% ipython --no-banner

In [1]: import numpy as np

In [2]: np.set_printoptions(precision=2, suppress=True, linewidth=140)

In [3]: def rnd(a):
   ...:     return np.round(a, 2) + 0
   ...: 

In [4]: feats = np.array([[-3, 1, 1], [3, -1, -2]])

In [5]: feats[-1] = feats[0] + 3 * feats[1]

In [6]: feats
Out[6]: 
array([[-3,  1,  1],
       [ 6, -2, -5]])

In [7]: blk = np.stack([feats, 5 * feats, feats[::-1]])

In [8]: rnd(np.linalg.norm(blk, axis=(1, 2)))
Out[8]: array([ 8.72, 43.59,  8.72])

In [9]: np.einsum("bij,cij->bc", blk, blk)
Out[9]: 
array([[  76,  380,  -50],
       [ 380, 1900, -250],
       [ -50, -250,   76]])

In [10]: blk.shape
Out[10]: (3, 2, 3)

In [11]: vec = np.array([2, -1, -1])

In [12]: a = np.maximum(feats @ vec, 0)

In [13]: rnd(np.tanh(feats @ vec))
Out[13]: array([-1.,  1.])

In [14]: feats * (a > 1e-9)[:, None]
Out[14]: 
array([[ 0,  0,  0],
       [ 6, -2, -5]])

In [15]: a
Out[15]: array([ 0, 19])

In [16]: np.maximum(feats @ (3 * vec), 0)
Out[16]: array([ 0, 57])

In [17]: rng = np.random.default_rng(4997)

In [18]: out = feats + rng.integers(-2, 3, (2, 1)) @ rng.integers(-2, 3, (1, 3))

In [19]: out
Out[19]: 
array([[-4,  2,  3],
       [ 6, -2, -5]])

In [20]: np.linalg.matrix_rank(out - feats, tol=1e-8)
Out[20]: np.int64(1)

In [21]: out - feats
Out[21]: 
array([[-1,  1,  2],
       [ 0,  0,  0]])

In [22]: np.abs(out - feats).sum(axis=1)
Out[22]: array([4, 0])

In [23]: [round(float(x), 2) for x in np.linalg.svd(out, compute_uv=False)[:3]]
Out[23]: [9.68, 0.62]

In [24]: np.linalg.cond(out) > 100
Out[24]: np.False_

In [25]: np.linalg.matrix_rank(out, rtol=0.1)
Out[25]: np.int64(1)

In [26]: np.argsort(-np.linalg.norm(out, axis=0).round(6), kind="stable")[:3]
Out[26]: array([0, 2, 1])

In [27]: A = np.array([[-1.47, 0.42, -0.21], [6.3, -1.8, 0.9], [-2.1, 0.6, -0.3]])

In [28]: # column 0 is much longer than the rest

In [29]: np.linalg.matrix_rank(A)
Out[29]: np.int64(1)

In [30]: np.unravel_index(np.abs(A).argmax(), A.shape)
Out[30]: (np.int64(1), np.int64(0))

In [31]: rnd(A.mean(axis=0))
Out[31]: array([ 0.91, -0.26,  0.13])

In [32]: np.abs(A).max()
Out[32]: np.float64(6.3)

In [33]: A[3]
IndexError: index 3 is out of bounds for axis 0 with size 3


In [34]: rnd(A - A[0])
Out[34]: 
array([[ 0.  ,  0.  ,  0.  ],
       [ 7.77, -2.22,  1.11],
       [-0.63,  0.18, -0.09]])

In [35]: np.diff(A, axis=0)
Out[35]: 
array([[ 7.77, -2.22,  1.11],
       [-8.4 ,  2.4 , -1.2 ]])

In [36]: M = np.load("run11.npy")

In [37]: M
Out[37]: 
array([[ 0, -1, -4, -2],
       [ 1,  0, -1, -3],
       [ 4,  1,  0,  3],
       [ 2,  3, -3,  0]])

In [38]: rnd(np.linalg.svd(M, compute_uv=False))
Out[38]: array([5.93, 5.93, 2.19, 2.19])

In [39]: np.linalg.matrix_rank(M)
Out[39]: np.int64(4)

In [40]: M.sum(axis=0)
Out[40]: array([ 7,  3, -8, -2])

In [41]: np.zeros(4, 4)
TypeError: Cannot interpret '4' as a data type


In [42]: M[4]
IndexError: index 4 is out of bounds for axis 0 with size 4


In [43]: M.sum(axis=1)
Out[43]: array([-7, -3,  8,  2])

In [44]: np.count_nonzero(M)
Out[44]: np.int64(12)

In [45]: rnd(np.linalg.norm(M))
Out[45]: np.float64(8.94)

In [46]: np.unravel_index(np.abs(M).argmax(), M.shape)
Out[46]: (np.int64(0), np.int64(2))

In [47]: vec = np.array([-5, -5, 4, 5])

In [48]: rhs = M @ vec

In [49]: beta, lr = np.zeros(4), 1 / np.linalg.norm(M, 2) ** 2

In [50]: for i in range(5):
    ...:     beta -= lr * M.T @ (M @ beta - rhs)
    ...:     if i % 1 == 0: print(i, round(np.linalg.norm(M @ beta - rhs), 2))
    ...: 
0 9.19
1 7.94
2 6.85
3 5.92
4 5.11

In [51]: rnd(beta)
Out[51]: array([-4.4 , -3.8 ,  5.24,  3.55])

In [52]: rnd(np.linalg.cond(M))
Out[52]: np.float64(2.71)

In [53]: X = np.load("arr.npy")

In [54]: X
Out[54]: 
array([[ 0., -2.,  0.,  2.],
       [-2.,  0.,  0.,  0.],
       [ 0.,  0.,  0.,  0.],
       [ 2.,  0.,  0.,  0.]])

In [55]: rnd(np.trace(np.linalg.pinv(X) @ X))
Out[55]: np.float64(2.0)

In [56]: np.allclose(X[:-1].T @ np.linalg.lstsq(X[:-1].T, X[-1])[0], X[-1])
Out[56]: True

In [57]: np.linalg.lstsq(X[:-1].T, X[-1])[2]
Out[57]: np.int32(2)

In [58]: np.abs(np.diag(np.linalg.qr(X)[1])) > 1e-9
Out[58]: array([ True,  True, False, False])

In [59]: z = rng.permutation(4)

In [60]: z
Out[60]: array([1, 3, 2, 0])

In [61]: out = X[z][:, z]

In [62]: out
Out[62]: 
array([[ 0.,  0.,  0., -2.],
       [ 0.,  0.,  0.,  2.],
       [ 0.,  0.,  0.,  0.],
       [-2.,  2.,  0.,  0.]])

In [63]: rnd(np.sort(np.abs(np.linalg.eigvals(out))))
Out[63]: array([0.  , 0.  , 2.83, 2.83])

In [64]: blk = np.stack([X, -3 * X, X[::-1]])

In [65]: np.linalg.matrix_rank(blk.reshape(3, -1))
Out[65]: np.int64(2)

In [66]: blk.sum(axis=0)
Out[66]: 
array([[ 2.,  4.,  0., -4.],
       [ 4.,  0.,  0.,  0.],
       [-2.,  0.,  0.,  0.],
       [-4., -2.,  0.,  2.]])

In [67]: rnd(np.linalg.det(blk))
Out[67]: array([0., 0., 0.])

In [68]: K = np.loadtxt("m.csv", delimiter=",")

In [69]: K
Out[69]: 
array([[5., 5., 4.],
       [5., 0., 4.],
       [4., 0., 4.]])

In [70]: proj = np.triu(np.array([[0, -1, -3], [-2, -5, 2], [2, 2, 0]]), 1) + np.eye(3)

In [71]: out = proj @ K @ np.linalg.inv(proj)

In [72]: rnd(np.linalg.det(out))
Out[72]: np.float64(-20.0)

In [73]: rnd(np.poly(out))
Out[73]: array([  1.,  -9., -21.,  20.])

In [74]: rnd(np.linalg.det(M))
Out[74]: np.float64(169.0)

In [75]: np.linalg.determinant(M)
AttributeError: module 'numpy.linalg' has no attribute 'determinant'


In [76]: assert M == M.T
ValueError: The truth value of an array with more than one element is ambiguous. Use a.any() or a.all()


In [77]: np.allclose(M, M.T)
Out[77]: False

In [78]: np.trace(M)
Out[78]: np.int64(0)

In [79]: blk = np.stack([K, -2 * K, K[::-1]])

In [80]: np.linalg.matrix_rank(blk.reshape(3, -1))
Out[80]: np.int64(2)

In [81]: rnd(np.linalg.det(blk))
Out[81]: array([-20., 160.,  20.])

In [82]: blk.sum(axis=0)
Out[82]: 
array([[-1., -5.,  0.],
       [ 0.,  0.,  0.],
       [ 1.,  5.,  0.]])

In [83]: rnd(np.linalg.norm(blk, axis=(1, 2)))
Out[83]: array([11.79, 23.58, 11.79])

In [84]: blk.shape
Out[84]: (3, 3, 3)

In [85]: U, sig = np.linalg.svd(K)
ValueError: too many values to unpack (expected 2)


In [86]: U, sig, vt = np.linalg.svd(K, full_matrices=False)

In [87]: np.abs(U[:, 0]).round(6).argmax()
Out[87]: np.int64(0)

In [88]: U.shape, sig.shape, vt.shape
Out[88]: ((3, 3), (3,), (3, 3))

In [89]: rnd(np.cumsum(sig ** 2) / np.sum(sig ** 2))
Out[89]: array([0.89, 1.  , 1.  ])

In [90]: rnd(np.sqrt((sig ** 2).sum())), rnd(np.linalg.norm(K))
Out[90]: (np.float64(11.79), np.float64(11.79))

In [91]: (sig > 1e-8).sum()
Out[91]: np.int64(3)

In [92]: rnd(np.abs(vt[0]))
Out[92]: array([0.73, 0.31, 0.62])

In [93]: np.allclose(U * sig @ vt, K)
Out[93]: True

In [94]: rnd(sig)
Out[94]: array([11.14,  3.84,  0.47])

In [95]: rnd(vt @ vt.T)
Out[95]: 
array([[1., 0., 0.],
       [0., 1., 0.],
       [0., 0., 1.]])

In [96]: vec = np.array([4, 5, 0])

In [97]: a = np.maximum(K @ vec, 0)

In [98]: K.T @ a
Out[98]: array([389., 225., 324.])

In [99]: K * (a > 1e-9)[:, None]
Out[99]: 
array([[5., 5., 4.],
       [5., 0., 4.],
       [4., 0., 4.]])

In [100]: m1 = np.array([[5, -5, 5, -5], [1, -1, 1, -1], [5, -5, 5, -5], [1, -1, 1, -1]])

In [101]: rnd(m1 @ np.linalg.pinv(m1) @ m1)
Out[101]: 
array([[ 5., -5.,  5., -5.],
       [ 1., -1.,  1., -1.],
       [ 5., -5.,  5., -5.],
       [ 1., -1.,  1., -1.]])

In [102]: np.allclose(m1[:-1].T @ np.linalg.lstsq(m1[:-1].T, m1[-1])[0], m1[-1])
Out[102]: True

In [103]: np.abs(np.diag(np.linalg.qr(m1)[1])) > 1e-9
Out[103]: array([ True, False, False, False])

In [104]: np.unique(m1.round(6), axis=0).shape
Out[104]: (2, 4)

In [105]: np.linalg.inv(m1)
LinAlgError: Singular matrix


In [106]: z = rng.permutation(4)

In [107]: z
Out[107]: array([2, 0, 1, 3])

In [108]: out = m1[z][:, z]

In [109]: out
Out[109]: 
array([[ 5,  5, -5, -5],
       [ 5,  5, -5, -5],
       [ 1,  1, -1, -1],
       [ 1,  1, -1, -1]])

In [110]: np.diag(out)
Out[110]: array([ 5,  5, -1, -1])

In [111]: U, sig, vt = np.linalg.svd(m1)

In [112]: evecs = vt[:(sig > 1e-8).sum()]

In [113]: vec = m1[1] + 4 * m1[2] + rng.integers(2) * np.eye(4)[0]

In [114]: vec
Out[114]: array([ 22., -21.,  21., -21.])

In [115]: np.linalg.matrix_rank(np.vstack([m1, vec]))
Out[115]: np.int64(2)

In [116]: rnd(np.linalg.norm(vec - evecs.T @ evecs @ vec))
Out[116]: np.float64(0.87)

In [117]: np.allclose(evecs.T @ evecs @ vec, vec)
Out[117]: False

In [118]: rnd(evecs.T @ evecs)
Out[118]: 
array([[ 0.25, -0.25,  0.25, -0.25],
       [-0.25,  0.25, -0.25,  0.25],
       [ 0.25, -0.25,  0.25, -0.25],
       [-0.25,  0.25, -0.25,  0.25]])

In [119]: rnd(np.diag(evecs.T @ evecs))
Out[119]: array([0.25, 0.25, 0.25, 0.25])
